$ ipython --no-banner

In [1]: import numpy as np

In [2]: np.set_printoptions(suppress=True, linewidth=100)

In [3]: B = np.array([[1, 7, 9, 7, 3],
   ...:     [4, 6, 0, 8, 2],
   ...:     [8, 9, 8, 9, 2],
   ...:     [9, 0, 5, 0, 1],
   ...:     [8, 7, 6, 7, 6]])

In [4]: m1 = np.triu(B)

In [5]: m1
Out[5]: 
array([[1, 7, 9, 7, 3],
       [0, 6, 0, 8, 2],
       [0, 0, 8, 9, 2],
       [0, 0, 0, 0, 1],
       [0, 0, 0, 0, 6]])

In [6]: U, s, Vh = np.linalg.svd(m1)

In [7]: s.round(3) + 0
Out[7]: array([19.355,  6.91 ,  5.904,  4.667,  0.   ])

In [8]: print(np.argmax(s[:-1] / (s[1:] + 1e-6)) + 1)
4

In [9]: B = U[:, :4] @ np.diag(s[:4]) @ Vh[:4]

In [10]: np.linalg.matrix_rank(B)
Out[10]: np.int64(4)

In [11]: round(np.linalg.norm(m1 - B) / np.linalg.norm(m1), 3)
Out[11]: np.float64(0.0)

In [12]: np.linalg.matrix_rank(m1, rtol=0.05)
Out[12]: np.int64(4)

In [13]: print(round(float(np.abs(m1 - B).max()), 3))
0.0

In [14]: data = np.load("block8.npy")

In [15]: print(data.round(3))
[[ 3.242 -1.557 -2.586  1.288]
 [-1.557  1.703  0.594 -2.813]
 [-2.586  0.594  2.503  0.461]
 [ 1.288 -2.813  0.461  5.552]]

In [16]: np.round(np.trace(data), 3)
Out[16]: np.float64(13.0)

In [17]: np.linalg.determinant(data)
---------------------------------------------------------------------------
AttributeError                            Traceback (most recent call last)
Cell In[17], line 1
----> 1 np.linalg.determinant(data)

AttributeError: module 'numpy.linalg' has no attribute 'determinant'

In [18]: round(float(np.abs(np.linalg.eigvals(data)).max()), 3)
Out[18]: 8.0

In [19]: print(np.round((data - data.T) / 2, 3) + 0)
[[0. 0. 0. 0.]
 [0. 0. 0. 0.]
 [0. 0. 0. 0.]
 [0. 0. 0. 0.]]

In [20]: np.round((data + data.T) / 2, 3)
Out[20]: 
array([[ 3.242, -1.557, -2.586,  1.288],
       [-1.557,  1.703,  0.594, -2.813],
       [-2.586,  0.594,  2.503,  0.461],
       [ 1.288, -2.813,  0.461,  5.552]])

In [21]: M = np.load("sample14.npy")

In [22]: print(M)
[[0.4   0.3   0.1   0.2  ]
 [0.333 0.167 0.167 0.333]
 [0.    0.    0.571 0.429]
 [0.    0.5   0.333 0.167]]

In [23]: f = np.array([3, 2, 2])

In [24]: print(np.round(np.correlate(M[2], M[3], "full"), 3))
[0.    0.    0.095 0.262 0.428 0.214 0.   ]

In [25]: print(np.round(np.array([np.convolve(row, f, "same") for row in M]), 3))
[[1.7   1.7   1.4   0.6  ]
 [1.167 1.501 1.667 1.   ]
 [0.    1.713 2.429 2.   ]
 [1.5   1.999 2.167 1.   ]]

In [26]: np.round(np.polyval(f, M[2]), 3)
Out[26]: array([2.  , 2.  , 4.12, 3.41])

In [27]: K = np.loadtxt("arr.csv", delimiter=",")

In [28]: K
Out[28]: 
array([[ 2., -1., -3.,  1.],
       [ 3., -2., -3., -2.],
       [ 0.,  0.,  1.,  3.],
       [ 0.,  0.,  7.,  0.]])

In [29]: W = np.array([[1, -2, -1, -2], [0, 1, 2, -2], [-1, 0, 0, 2], [2, 0, -1, -1]])

In [30]: c = np.array([1, 1, 1, 1])

In [31]: H = np.maximum(K @ W + c, 0)

In [32]: (H > 0).astype(int)
Out[32]: 
array([[1, 0, 0, 0],
       [1, 0, 0, 0],
       [1, 1, 0, 0],
       [0, 1, 1, 1]])

In [33]: H
Out[33]: 
array([[ 8.,  0.,  0.,  0.],
       [ 3.,  0.,  0.,  0.],
       [ 6.,  1.,  0.,  0.],
       [ 0.,  1.,  1., 15.]])

In [34]: np.linalg.matrix_rank(H)
Out[34]: np.int64(3)

In [35]: Z = np.array([[3, 1], [1, 1], [0, 3], [2, 0]])

In [36]: (H @ Z).round(6).argmax(axis=1)
Out[36]: array([0, 0, 0, 0])

In [37]: W @ Z
Out[37]: 
array([[-3, -4],
       [-3,  7],
       [ 1, -1],
       [ 4, -1]])

In [38]: print(H @ Z)
[[24.  8.]
 [ 9.  3.]
 [19.  7.]
 [31.  4.]]

In [39]: U, s, Vh = np.linalg.svd(H)

In [40]: vecs = Vh[:(s > 1e-8).sum()]

In [41]: rng = np.random.default_rng(76)

In [42]: x0 = H[1] + 2 * H[0] + rng.integers(2) * np.eye(4)[3]

In [43]: x0
Out[43]: array([19.,  0.,  0.,  1.])

In [44]: np.linalg.matrix_rank(np.vstack([H, x0]))
Out[44]: np.int64(4)

In [45]: np.allclose(vecs.T @ vecs @ x0, x0)
Out[45]: False

In [46]: np.round(vecs.T @ vecs, 3) + 0
Out[46]: 
array([[1.   , 0.   , 0.   , 0.   ],
       [0.   , 1.   , 0.   , 0.   ],
       [0.   , 0.   , 0.004, 0.066],
       [0.   , 0.   , 0.066, 0.996]])

In [47]: print(round(float(np.linalg.norm(x0 - vecs.T @ vecs @ x0)), 3))
0.067

In [48]: x0 = np.array([-1, 2, -1, -2])

In [49]: K @ x0
Out[49]: array([-3.,  0., -7., -7.])

In [50]: print(K @ np.eye(4)[1])
[-1. -2.  0.  0.]

In [51]: (K @ x0).argmax()
Out[51]: np.int64(1)

In [52]: np.linalg.norm(K @ x0) <= np.linalg.norm(K, 2) * np.linalg.norm(x0) + 1e-9
Out[52]: np.True_

In [53]: B = K[0, 0] * K[1:] - np.outer(K[1:, 0], K[0])

In [54]: print(B)
[[ 0. -1.  3. -7.]
 [ 0.  0.  2.  6.]
 [ 0.  0. 14.  0.]]

In [55]: print(np.flatnonzero(~B.round(6).any(axis=1)))
[]

In [56]: print(K[:, 0] / K[0, 0])
[1.  1.5 0.  0. ]
